% python3 -q
>>> import numpy as np
>>> import numpy.linalg as la
>>> np.set_printoptions(precision=1, suppress=True, linewidth=160)
>>> E = np.array([[17, 15, 24], [15, 17, 16], [24, 16, 41]])
>>> # null space of dimension 1
>>> np.allclose(E @ E.T, E.T @ E)
True
>>> round(float(np.abs(la.eigvals(E)).max()), 1)
65.4
>>> (E - E.T) / 2
array([[0., 0., 0.],
       [0., 0., 0.],
       [0., 0., 0.]])
>>> np.trace(E)
np.int64(75)
>>> w, vecs = la.eigh(E)
>>> x0 = np.array([-1, 7, 2])
>>> (np.sign(vecs[:, -1].round(6)) == np.sign(vecs[0, -1].round(6))).astype(int)
array([1, 1, 1])
>>> np.round(x0 @ E @ x0 / (x0 @ x0), 1), round(float(w[0]), 1), round(float(w[-1]), 1)
(np.float64(21.4), 0.0, 65.4)
>>> vecs * np.maximum(w, 0) @ vecs.T
array([[17., 15., 24.],
       [15., 17., 16.],
       [24., 16., 41.]])
>>> vecs * np.abs(w) @ vecs.T
array([[17., 15., 24.],
       [15., 17., 16.],
       [24., 16., 41.]])
>>> x0 @ E @ x0
np.int64(1156)
>>> A = np.loadtxt("dump.csv", delimiter=",")
>>> A
array([[ 9.1,  1. ,  2.9],
       [ 9.1,  0.9,  3. ],
       [ 9.2,  1. ,  3. ],
       [ 8.9,  1.1,  2.8],
       [ 9. ,  1. ,  3. ],
       [ 9.1,  1. ,  2.9],
       [ 8.9,  1. ,  3.1],
       [ 9.1,  1. ,  3.1],
       [ 9. ,  0.8,  2.8],
       [ 9. ,  1.3,  2.9],
       [ 9.2,  0.9,  2.8],
       [ 8.9,  1. ,  3. ],
       [ 1. ,  2.9,  0.1],
       [ 0.9,  2.9, -0.2],
       [ 1.1,  3.1, -0.1],
       [ 1. ,  2.9, -0.1],
       [ 1.1,  3. , -0.1],
       [ 1. ,  3.1, -0.1],
       [ 1.1,  3.1,  0. ],
       [ 1. ,  3. ,  0.2],
       [ 0.9,  2.8,  0.1],
       [ 1. ,  3. ,  0. ],
       [ 1. ,  2.9, -0.1],
       [ 1.1,  2.9,  0. ]])
>>> # rows 0 and 5 are equal
>>> round(float(la.norm(A, 2) / la.norm(A)), 1)
1.0
>>> np.abs(la.svd(A)[2][-1])
array([0.3, 0.1, 0.9])
>>> la.matrix_rank(A, rtol=0.1)
np.int64(2)
>>> x0 = np.array([0, 1, 2])
>>> rhs = A @ x0
>>> np.round(la.pinv(A) @ A, 1) + 0
array([[1., 0., 0.],
       [0., 1., 0.],
       [0., 0., 1.]])
>>> rhs
array([6.8, 6.9, 7. , 6.7, 7. , 6.8, 7.2, 7.2, 6.4, 7.1, 6.5, 7. , 3.1, 2.5, 2.9, 2.7, 2.8, 2.9, 3.1, 3.4, 3. , 3. , 2.7, 2.9])
>>> rng = np.random.default_rng(46879)
>>> rhs = rhs + 0.1 * rng.normal(size=24)
>>> rhs
array([6.9, 6.8, 7. , 6.8, 7.1, 6.8, 7. , 7.2, 6.4, 6.9, 6.4, 6.9, 3.1, 2.4, 3. , 2.8, 2.9, 2.9, 3.3, 3.3, 3.1, 3.1, 2.9, 2.8])
>>> coef, *_ = la.lstsq(A, rhs)
>>> coef.round()
array([0., 1., 2.])
>>> round(float(la.norm(rhs - A @ coef)), 1)
0.5
>>> np.round(A.T @ (rhs - A @ coef), 1) + 0
array([0., 0., 0.])
>>> [round(float(la.norm(la.solve(A.T @ A + lam * np.eye(3), A.T @ rhs))), 2) for lam in (0, 1, 10, 100)]
[1.95, 1.07, 0.97, 0.76]
>>> coef
array([0.1, 1. , 1.7])
>>> q, r_ = la.qr(A)
>>> np.round(q @ r_, 1) + 0
array([[ 9.1,  1. ,  2.9],
       [ 9.1,  0.9,  3. ],
       [ 9.2,  1. ,  3. ],
       [ 8.9,  1.1,  2.8],
       [ 9. ,  1. ,  3. ],
       [ 9.1,  1. ,  2.9],
       [ 8.9,  1. ,  3.1],
       [ 9.1,  1. ,  3.1],
       [ 9. ,  0.8,  2.8],
       [ 9. ,  1.3,  2.9],
       [ 9.2,  0.9,  2.8],
       [ 8.9,  1. ,  3. ],
       [ 1. ,  2.9,  0.1],
       [ 0.9,  2.9, -0.2],
       [ 1.1,  3.1, -0.1],
       [ 1. ,  2.9, -0.1],
       [ 1.1,  3. , -0.1],
       [ 1. ,  3.1, -0.1],
       [ 1.1,  3.1,  0. ],
       [ 1. ,  3. ,  0.2],
       [ 0.9,  2.8,  0.1],
       [ 1. ,  3. ,  0. ],
       [ 1. ,  2.9, -0.1],
       [ 1.1,  2.9,  0. ]])
>>> q.shape, r_.shape
((24, 3), (3, 3))
>>> np.abs(np.diag(r_))
array([31.5,  9.8,  0.6])
>>> round(np.trace(q @ q.T), 1)
np.float64(3.0)
>>> np.round(q.T @ q, 1) + 0
array([[1., 0., 0.],
       [0., 1., 0.],
       [0., 0., 1.]])
>>> r_
array([[-31.5,  -4.6, -10.1],
       [  0. ,   9.8,  -1.2],
       [  0. ,   0. ,  -0.6]])
>>> np.round(abs(r_[0, 0]), 1), np.round(la.norm(A[:, 0]), 1)
(np.float64(31.5), np.float64(31.5))
>>> x0 = np.array([2, -4, 8])
>>> rhs = r_ @ x0
>>> rhs
array([-125.6,  -49.1,   -4.4])
>>> np.round(la.solve(r_.T, r_[1]), 1) + 0
array([0., 1., 0.])
>>> J = np.load("m.npy")
>>> J
array([[-1, -5,  2],
       [ 0, -3,  0],
       [ 0,  0,  5]])
>>> q, vecs = la.qr(J[:, :1])[0], la.qr(J[:, 1:])[0]
>>> sig = la.svd(q.T @ vecs, compute_uv=False)
>>> sig
array([0.9])
>>> np.round(la.norm(q @ q.T - vecs @ vecs.T, 2), 1)
np.float64(1.0)
>>> (sig > 0.9).sum()
np.int64(0)
>>> w, vecs = la.eig(J)
>>> J @ vecs[:, 0] - w[0] * vecs[:, 0]
array([0., 0., 0.])
>>> np.sort(la.eigvals(J @ J))
array([ 1.,  9., 25.])
>>> np.prod(w)
np.float64(15.0)
>>> x0 = np.array([1, -2, 1])
>>> rhs = J @ x0
>>> rhs
array([11,  6,  5])
>>> la.solve(J, -1 * rhs)
array([-1.,  2., -1.])
>>> la.solve(J, rhs)
array([ 1., -2.,  1.])
>>> np.round(la.solve(J.T, J[0]), 1) + 0
array([1., 0., 0.])
>>> la.solve(J, J[:, 0])
array([ 1., -0.,  0.])
>>> K = np.array([[2, 1, 0], [2, 0, 2], [2, 1, 1]])
>>> K
array([[2, 1, 0],
       [2, 0, 2],
       [2, 1, 1]])
>>> W1 = np.array([[-2, 2, -3, -2], [1, -1, -3, -1], [-3, 3, -3, -1]])
>>> coef = np.array([0, 0, 2, 0])
>>> H = np.maximum(K @ W1 + coef, 0)
>>> (H > 0).mean(axis=0)
array([0., 1., 0., 0.])
>>> la.matrix_rank(H)
np.int64(1)
>>> W2 = np.array([[0, 6, 7], [6, 2, 9], [-6, 4, -8], [-3, -3, 1]])
>>> H @ W2
array([[18,  6, 27],
       [60, 20, 90],
       [36, 12, 54]])
>>> np.argsort(-la.norm(E, axis=0).round(6), kind="stable")[:3]
array([2, 0, 1])
>>> [round(float(x), 1) for x in la.svd(E, compute_uv=False)[:3]]
[65.4, 9.6, 0.0]
>>> q, vecs = la.qr(K[:, :2])[0], la.qr(K[:, 2:])[0]
>>> sig = la.svd(q.T @ vecs, compute_uv=False)
>>> round(float(la.norm(q @ q.T - vecs @ vecs.T, 2)), 1)
1.0
>>> sig
array([0.9])
>>> (sig > 0.9).sum()
np.int64(1)
>>> q, r_ = la.qr(K)
>>> q.shape, r_.shape
((3, 3), (3, 3))
>>> np.round(np.trace(q @ q.T), 1)
np.float64(3.0)
>>> np.abs(np.diag(r_))
array([3.5, 0.8, 0.7])
>>> np.round(la.det(K[::-1]), 1)
np.float64(2.0)
>>> np.poly(K)
array([ 1., -3., -2.,  2.])
>>> np.round(la.det(2 * K), 1), np.round(la.det(K), 1)
(np.float64(-16.0), np.float64(-2.0))
>>> np.einsum("ii->", K)
np.int64(3)
>>> np.einsum("ij,ji->", K, K)
np.int64(13)
>>> np.kron(np.eye(2, dtype=int), K)
array([[2, 1, 0, 0, 0, 0],
       [2, 0, 2, 0, 0, 0],
       [2, 1, 1, 0, 0, 0],
       [0, 0, 0, 2, 1, 0],
       [0, 0, 0, 2, 0, 2],
       [0, 0, 0, 2, 1, 1]])
